% ipython --no-banner

In [1]: import numpy as np

In [2]: np.set_printoptions(precision=1, suppress=True, linewidth=140, floatmode="fixed")

In [3]: rnd = lambda a: np.round(a, 1) + 0

In [4]: other = np.array([[5, -2, 5, -9, 4, -6, -3, 7, 8, -4],
   ...:     [-1, -2, -4, -2, -1, -1, 9, 7, -7, 4],
   ...:     [7, 2, -6, -5, 6, -3, -8, 9, -1, -8],
   ...:     [-1, 3, -8, -6, 4, 7, -9, -5, 5, 8],
   ...:     [5, 8, 5, -7, -3, 7, 9, 1, -5, -4],
   ...:     [-4, -6, 4, 2, 8, -9, -8, 7, 0, -7],
   ...:     [1, -1, 5, 2, -3, 4, 4, 1, -5, -5],
   ...:     [-6, -3, 2, 0, -1, -4, 0, 9, -8, 7],
   ...:     [-8, 7, 2, -9, 2, -3, -4, -1, -5, 9],
   ...:     [-5, 3, 6, 3, -9, 1, -3, 1, -5, 3]])

In [5]: W0 = np.triu(other)

In [6]: print(W0)
[[ 5 -2  5 -9  4 -6 -3  7  8 -4]
 [ 0 -2 -4 -2 -1 -1  9  7 -7  4]
 [ 0  0 -6 -5  6 -3 -8  9 -1 -8]
 [ 0  0  0 -6  4  7 -9 -5  5  8]
 [ 0  0  0  0 -3  7  9  1 -5 -4]
 [ 0  0  0  0  0 -9 -8  7  0 -7]
 [ 0  0  0  0  0  0  4  1 -5 -5]
 [ 0  0  0  0  0  0  0  9 -8  7]
 [ 0  0  0  0  0  0  0  0 -5  9]
 [ 0  0  0  0  0  0  0  0  0  3]]

In [7]: # triangular: eigenvalues sit on the diagonal

In [8]: other = W0 / np.sqrt((W0 ** 2).mean(axis=1, keepdims=True))

In [9]: print(np.linalg.matrix_rank(other) == np.linalg.matrix_rank(W0))
True

In [10]: print(rnd(other[6]))
[ 0.0  0.0  0.0  0.0  0.0  0.0  1.5  0.4 -1.9 -1.9]

In [11]: print(rnd(np.linalg.norm(other, axis=1)))
[3.2 3.2 3.2 3.2 3.2 3.2 3.2 3.2 3.2 3.2]

In [12]: print(np.linalg.matrix_rank(W0 - W0.mean(axis=1, keepdims=True)))
9

In [13]: x0 = np.array([3, 2, 1, 1, 3, -3, -1, -2, -3, 1])

In [14]: y = W0 @ x0

In [15]: print(y)
[ -2  -8   1  -3 -30  14   4  13  24   3]

In [16]: print(rnd(np.linalg.solve(W0, y)))
[ 3.0  2.0  1.0  1.0  3.0 -3.0 -1.0 -2.0 -3.0  1.0]

In [17]: print(rnd(np.linalg.solve(W0.T, W0[0])))
[1.0 0.0 0.0 0.0 0.0 0.0 0.0 0.0 0.0 0.0]
